>>> import numpy as np
>>> from numpy import linalg as LA
>>> np.set_printoptions(precision=3, suppress=True, linewidth=160, legacy="1.25")
>>> def rnd(a):
...     return np.round(a, 3) + 0
... 
>>> data = np.loadtxt("dump.csv", delimiter=",")
>>> print(data)
[[-38.246  59.046 -17.784  42.042 -39.37  -21.83  -19.154  20.071 -39.49   40.157 -38.24 ]
 [-40.256  59.498 -18.891  40.172 -40.098 -21.44  -21.396  22.096 -40.881  37.365 -38.618]
 [-42.368  60.477 -18.831  38.57  -41.069 -20.599 -21.078  18.129 -39.772  40.956 -39.354]
 [-40.199  59.498 -20.25   39.901 -39.611 -19.03  -19.734  18.938 -40.084  39.493 -40.273]
 [-41.917  58.238 -20.052  41.576 -39.751 -18.646 -20.765  17.202 -40.549  42.739 -39.409]
 [-40.241  61.316 -20.341  40.234 -41.234 -21.786 -17.425  19.221 -40.42   40.645 -39.5  ]
 [-39.889  60.258 -21.305  39.926 -39.843 -20.049 -20.097  21.359 -41.377  40.637 -39.892]
 [-40.466  58.838 -21.49   39.366 -41.327 -18.994 -19.125  20.641 -40.421  38.409 -37.917]
 [-39.937  60.271 -19.261  41.355 -40.84  -20.42  -20.067  20.72  -39.788  38.374 -41.603]
 [-40.017  61.532 -20.082  38.966 -39.06  -19.481 -19.935  19.789 -40.749  39.896 -40.075]
 [-40.086  59.072 -20.584  38.718 -39.376 -20.865 -19.44   20.82  -40.544  39.841 -39.491]
 [-40.803  57.673 -18.982  38.996 -38.227 -19.56  -18.725  21.164 -40.882  39.406 -39.469]
 [-41.163  59.583 -20.609  40.133 -43.188 -20.824 -19.674  19.652 -38.434  39.284 -39.608]
 [-40.559  60.244 -20.268  41.924 -39.81  -20.788 -20.372  20.065 -39.684  40.048 -42.541]
 [-39.812  59.541 -22.513  39.191 -40.126 -18.195 -18.752  19.931 -39.5    40.091 -38.502]
 [-41.088  59.463 -21.654  39.545 -39.347 -20.053 -20.916  18.736 -40.87   38.354 -40.393]
 [-39.11   60.158 -18.43   40.438 -41.594 -21.315 -18.2    19.869 -38.558  40.623 -41.477]
 [-41.003  58.756 -18.594  40.711 -40.384 -21.657 -18.917  19.086 -40.276  40.693 -39.959]
 [-40.794  60.003 -20.611  40.195 -38.786 -20.969 -19.877  17.729 -39.898  42.361 -40.232]
 [-40.322  59.806 -18.84   39.833 -41.489 -19.855 -19.327  21.085 -40.461  41.102 -37.804]
 [-39.355  60.6   -20.099  40.161 -40.701 -19.678 -21.712  19.463 -40.039  40.926 -39.437]
 [-39.12   60.258 -19.256  40.296 -38.783 -19.18  -19.294  18.687 -39.42   39.089 -40.554]
 [-41.357  58.966 -19.739  38.702 -39.967 -21.174 -19.902  18.692 -40.954  39.038 -38.501]
 [-39.765  61.558 -18.708  39.125 -41.378 -18.901 -18.814  21.564 -41.433  39.124 -39.21 ]]
>>> Xc = (data - data.mean(axis=0)) / data.std(axis=0)
>>> print(np.argwhere(np.abs(Xc) > 2))
[[ 0  0]
 [ 0  3]
 [ 1  9]
 [ 2  0]
 [ 4  7]
 [ 4  9]
 [ 5  6]
 [11  1]
 [12  4]
 [12  8]
 [13 10]
 [14  2]
 [16  8]
 [20  6]]
>>> coef = LA.lstsq(np.delete(Xc, 5, axis=1), Xc[:, 5])[0]
>>> print(rnd(1 - np.var(Xc[:, 5] - np.delete(Xc, 5, axis=1) @ coef)))
0.257
